$ python -q
>>> import numpy as np
>>> np.set_printoptions(precision=2, suppress=True, linewidth=100, sign=" ")
>>> rnd = lambda a: np.round(a, 2) + 0
>>> J = np.load("test5.npy")
>>> print(rnd(J))
[[ 1.    0.    0.    0.    0.    0.    0.    0.    0.    0.    0.  ]
 [ 0.    1.    0.    0.    0.    0.    0.    0.    0.    0.    0.  ]
 [ 0.    0.    1.    0.    0.    0.    0.    0.    0.    0.    0.  ]
 [ 0.    0.    0.    1.    0.    0.    0.    0.    0.    0.    0.  ]
 [ 0.    0.    0.    0.    1.    0.    0.    0.    0.    0.    0.  ]
 [ 0.    0.    0.    0.    0.    1.    0.    0.    0.    0.    0.  ]
 [ 0.    0.    0.    0.    0.    0.    1.    0.    0.    0.    0.  ]
 [ 0.    0.    0.    0.    0.    0.    0.    0.81  0.    0.59  0.  ]
 [ 0.    0.    0.    0.    0.    0.    0.    0.    1.    0.    0.  ]
 [ 0.    0.    0.    0.    0.    0.    0.   -0.59  0.    0.81  0.  ]
 [ 0.    0.    0.    0.    0.    0.    0.    0.    0.    0.    1.  ]]
>>> # orthonormal columns
>>> x = np.array([1, 0, 2, 2, 0, 1, 0, 0, 0, 3, 1])
>>> rnd(np.linalg.det(J))
np.float64(1.0)
>>> rnd(J.T @ (J @ x))
array([ 1.,  0.,  2.,  2.,  0.,  1.,  0.,  0.,  0.,  3.,  1.])
>>> rnd(np.abs(np.linalg.eigvals(J)))
array([ 1.,  1.,  1.,  1.,  1.,  1.,  1.,  1.,  1.,  1.,  1.])
>>> rnd(np.linalg.inv(J))
array([[ 1.  ,  0.  ,  0.  ,  0.  ,  0.  ,  0.  ,  0.  ,  0.  ,  0.  ,  0.  ,  0.  ],
       [ 0.  ,  1.  ,  0.  ,  0.  ,  0.  ,  0.  ,  0.  ,  0.  ,  0.  ,  0.  ,  0.  ],
       [ 0.  ,  0.  ,  1.  ,  0.  ,  0.  ,  0.  ,  0.  ,  0.  ,  0.  ,  0.  ,  0.  ],
       [ 0.  ,  0.  ,  0.  ,  1.  ,  0.  ,  0.  ,  0.  ,  0.  ,  0.  ,  0.  ,  0.  ],
       [ 0.  ,  0.  ,  0.  ,  0.  ,  1.  ,  0.  ,  0.  ,  0.  ,  0.  ,  0.  ,  0.  ],
       [ 0.  ,  0.  ,  0.  ,  0.  ,  0.  ,  1.  ,  0.  ,  0.  ,  0.  ,  0.  ,  0.  ],
       [ 0.  ,  0.  ,  0.  ,  0.  ,  0.  ,  0.  ,  1.  ,  0.  ,  0.  ,  0.  ,  0.  ],
       [ 0.  ,  0.  ,  0.  ,  0.  ,  0.  ,  0.  ,  0.  ,  0.81,  0.  , -0.59,  0.  ],
       [ 0.  ,  0.  ,  0.  ,  0.  ,  0.  ,  0.  ,  0.  ,  0.  ,  1.  ,  0.  ,  0.  ],
       [ 0.  ,  0.  ,  0.  ,  0.  ,  0.  ,  0.  ,  0.  ,  0.59,  0.  ,  0.81,  0.  ],
       [ 0.  ,  0.  ,  0.  ,  0.  ,  0.  ,  0.  ,  0.  ,  0.  ,  0.  ,  0.  ,  1.  ]])
>>> [p for p in range(1, 25) if np.allclose(np.linalg.matrix_power(J, p), np.eye(11))]
[10, 20]
>>> rnd(np.sort(np.abs(np.degrees(np.angle(np.linalg.eigvals(J))))))
array([  0.,   0.,   0.,   0.,   0.,   0.,   0.,   0.,   0.,  36.,  36.])
>>> w1 = np.array([[2, 2],
...     [1, 0],
...     [2, 0],
...     [1, 1],
...     [1, 1],
...     [0, 0],
...     [2, 0],
...     [1, 0],
...     [2, 1],
...     [0, 0],
...     [1, 0]])
>>> c = np.array([-1, -1])
>>> hid = np.maximum(J @ w1 + c, 0)
>>> hid
array([[ 1.,  1.],
       [ 0.,  0.],
       [ 1.,  0.],
       [ 0.,  0.],
       [ 0.,  0.],
       [ 0.,  0.],
       [ 1.,  0.],
       [ 0.,  0.],
       [ 1.,  0.],
       [ 0.,  0.],
       [ 0.,  0.]])
>>> W2 = np.array([[0, 2], [1, 2]])
>>> (hid @ W2).round(6).argmax(axis=1)
array([ 1,  0,  1,  0,  0,  0,  1,  0,  1,  0,  0])
>>> hid @ W2
array([[ 1.,  4.],
       [ 0.,  0.],
       [ 0.,  2.],
       [ 0.,  0.],
       [ 0.,  0.],
       [ 0.,  0.],
       [ 0.,  2.],
       [ 0.,  0.],
       [ 0.,  2.],
       [ 0.,  0.],
       [ 0.,  0.]])
>>> J[:, 7] @ J[:, 8]
np.float64(0.0)
>>> rnd(J.T @ J)
array([[ 1.,  0.,  0.,  0.,  0.,  0.,  0.,  0.,  0.,  0.,  0.],
       [ 0.,  1.,  0.,  0.,  0.,  0.,  0.,  0.,  0.,  0.,  0.],
       [ 0.,  0.,  1.,  0.,  0.,  0.,  0.,  0.,  0.,  0.,  0.],
       [ 0.,  0.,  0.,  1.,  0.,  0.,  0.,  0.,  0.,  0.,  0.],
       [ 0.,  0.,  0.,  0.,  1.,  0.,  0.,  0.,  0.,  0.,  0.],
       [ 0.,  0.,  0.,  0.,  0.,  1.,  0.,  0.,  0.,  0.,  0.],
       [ 0.,  0.,  0.,  0.,  0.,  0.,  1.,  0.,  0.,  0.,  0.],
       [ 0.,  0.,  0.,  0.,  0.,  0.,  0.,  1.,  0.,  0.,  0.],
       [ 0.,  0.,  0.,  0.,  0.,  0.,  0.,  0.,  1.,  0.,  0.],
       [ 0.,  0.,  0.,  0.,  0.,  0.,  0.,  0.,  0.,  1.,  0.],
       [ 0.,  0.,  0.,  0.,  0.,  0.,  0.,  0.,  0.,  0.,  1.]])
>>> rnd(np.linalg.svd(J, compute_uv=False))
array([ 1.,  1.,  1.,  1.,  1.,  1.,  1.,  1.,  1.,  1.,  1.])
>>> x = np.array([2, 2, 0, 2, 0, 0, 1, 2, 2, 2, 0])
>>> target = J @ x
>>> print(rnd(target))
[ 2.    2.    0.    2.    0.    0.    1.    2.79  2.    0.44  0.  ]
>>> rnd(np.linalg.solve(J.T, J[10]))
array([ 0.,  0.,  0.,  0.,  0.,  0.,  0.,  0.,  0.,  0.,  1.])
>>> M = np.loadtxt("w.csv", delimiter=",")
>>> M
array([[-1.,  0.,  0.,  0.,  0.,  0.,  0.,  0., -2.,  0., -2.,  2.,  0.,  0.],
       [-3.,  0.,  0.,  0.,  0.,  0.,  0.,  0.,  0.,  0.,  0.,  0.,  0.,  0.],
       [ 0.,  2.,  0.,  0.,  1.,  0.,  0.,  0.,  0.,  0.,  0.,  0.,  0.,  0.],
       [ 1.,  0.,  0.,  0.,  0.,  2., -1., -3.,  0.,  3., -2.,  0.,  2.,  0.],
       [ 0., -3., -3.,  0.,  0.,  0.,  0.,  0.,  0., -2.,  0.,  0.,  0.,  0.],
       [ 3.,  0.,  0., -1., -2., -1.,  0., -2.,  0., -1.,  0.,  0.,  0.,  3.],
       [ 0.,  0.,  0.,  0.,  0.,  0.,  0.,  0.,  0.,  0.,  0.,  0., -3., -3.],
       [ 0.,  0.,  0.,  0., -1.,  0., -3.,  0., -1.,  1.,  0.,  0.,  0.,  0.],
       [ 2.,  0.,  0.,  0.,  0.,  3.,  0.,  0.,  0.,  0.,  0.,  0.,  0.,  1.],
       [-1.,  0., -2.,  0.,  0., -1.,  0.,  0.,  2.,  3.,  0.,  0.,  0.,  0.],
       [ 0.,  0.,  0.,  0.,  0., -2.,  3.,  0.,  2.,  0.,  0.,  0.,  0.,  0.],
       [ 0.,  0.,  1., -3.,  0.,  3.,  0.,  0., -1.,  0.,  0., -3.,  0.,  0.],
       [ 0.,  0.,  0.,  0.,  0.,  0.,  0.,  0.,  0.,  0.,  0.,  0.,  0.,  0.],
       [ 0.,  0.,  0.,  0.,  0.,  0.,  0.,  0.,  0.,  0.,  0.,  1.,  0.,  0.]])
>>> # looks like rank 13
>>> rank = np.linalg.matrix_rank(M)
>>> rank
np.int64(13)
>>> ns = np.linalg.svd(M)[2][rank:].T
>>> rnd(ns[:, 0] / ns[np.abs(ns[:, 0]).round(6).argmax(), 0])
array([ 0.  , -0.5 ,  0.63, -0.25,  1.  , -0.18, -0.68,  0.11,  0.84, -0.2 , -0.84,  0.  , -0.53,
        0.53])
>>> ns.shape
(14, 1)
>>> np.linalg.matrix_rank(M.T @ M), np.linalg.matrix_rank(M @ M.T)
(np.int64(13), np.int64(13))
>>> [int(np.linalg.matrix_rank(M[:i])) for i in range(1, len(M) + 1)]
[1, 2, 3, 4, 5, 6, 7, 8, 9, 10, 11, 12, 12, 13]
>>> np.allclose(M @ ns, 0)
True
>>> M.inv()
Traceback (most recent call last):
  File "<python-input-38>", line 1, in <module>
    M.inv()
    ^^^^^
AttributeError: 'numpy.ndarray' object has no attribute 'inv'
>>> print(np.allclose(M @ M.T, M.T @ M))
False
>>> rng = np.random.default_rng(42705)
>>> z = rng.permutation(14)
>>> z
array([  5,   3,   2,  12,   4,   9,   6,  11,   7,   0,  13,   1,   8,  10])
>>> A2 = M[z][:, z]
>>> np.allclose(A2, M)
False
>>> rnd(np.linalg.det(A2)), rnd(np.linalg.det(M[z]))
(np.float64(0.0), np.float64(0.0))
>>> A2 = np.array([[5, -4],
...     [3, 4],
...     [-4, 4],
...     [-2, 3],
...     [-3, -5],
...     [2, 4],
...     [4, -3],
...     [3, -4],
...     [-1, -5],
...     [4, -2],
...     [0, -3],
...     [5, -2],
...     [-4, 2],
...     [3, -1]])
>>> print(np.vstack([M, A2.T]).shape)
(16, 14)
>>> print(np.linalg.matrix_rank(np.vstack([M, A2.T])))
14
>>> np.einsum("ik,kj->ij", M, A2)
array([[  7.,  16.],
       [-15.,  12.],
       [  3.,   3.],
       [  0.,  23.],
       [ -5., -20.],
       [ 20.,  -2.],
       [  3.,  -3.],
       [ -4.,  17.],
       [ 19.,   3.],
       [ 11., -24.],
       [  6., -27.],
       [ -6.,  18.],
       [  0.,   0.],
       [  5.,  -2.]])
>>> np.einsum("ik,kj->ji", M, A2)
array([[  7., -15.,   3.,   0.,  -5.,  20.,   3.,  -4.,  19.,  11.,   6.,  -6.,   0.,   5.],
       [ 16.,  12.,   3.,  23., -20.,  -2.,  -3.,  17.,   3., -24., -27.,  18.,   0.,  -2.]])
>>> print(np.einsum("ij->j", M))
[ 1. -1. -4. -4. -2.  4. -1. -5.  0.  4. -4.  0. -1.  1.]
>>> u = np.array([1, -3, 0, 0])
>>> mat = np.outer(rng.normal(size=14), u) + 0.02 * rng.normal(size=(14, 4))
>>> rnd(mat)
array([[-0.66,  2.07, -0.05, -0.03],
       [-0.56,  1.7 , -0.01,  0.  ],
       [-1.13,  3.38, -0.04, -0.03],
       [ 1.27, -3.72, -0.03, -0.03],
       [-0.62,  1.87,  0.01, -0.02],
       [-0.62,  2.  ,  0.02, -0.05],
       [ 0.25, -0.7 , -0.04, -0.03],
       [ 0.57, -1.69,  0.03,  0.02],
       [-1.14,  3.38, -0.01,  0.  ],
       [-1.09,  3.22,  0.06,  0.02],
       [ 0.5 , -1.53,  0.02,  0.01],
       [ 0.12, -0.35,  0.04,  0.02],
       [-0.7 ,  2.04,  0.02,  0.01],
       [ 0.25, -0.7 ,  0.  ,  0.01]])
>>> z = mat[:, 0] > np.median(mat[:, 0])
>>> u = mat[z].mean(axis=0) - mat[~z].mean(axis=0)
>>> ((mat - mat.mean(axis=0)) @ u > 0).astype(int)
array([ 0,  0,  0,  1,  0,  0,  1,  1,  0,  0,  1,  1,  0,  1])
>>> np.argsort(-np.abs(u).round(6), kind="stable")
array([ 1,  0,  3,  2])
>>> z.astype(int)
array([ 0,  1,  0,  1,  0,  0,  1,  1,  0,  0,  1,  1,  0,  1])
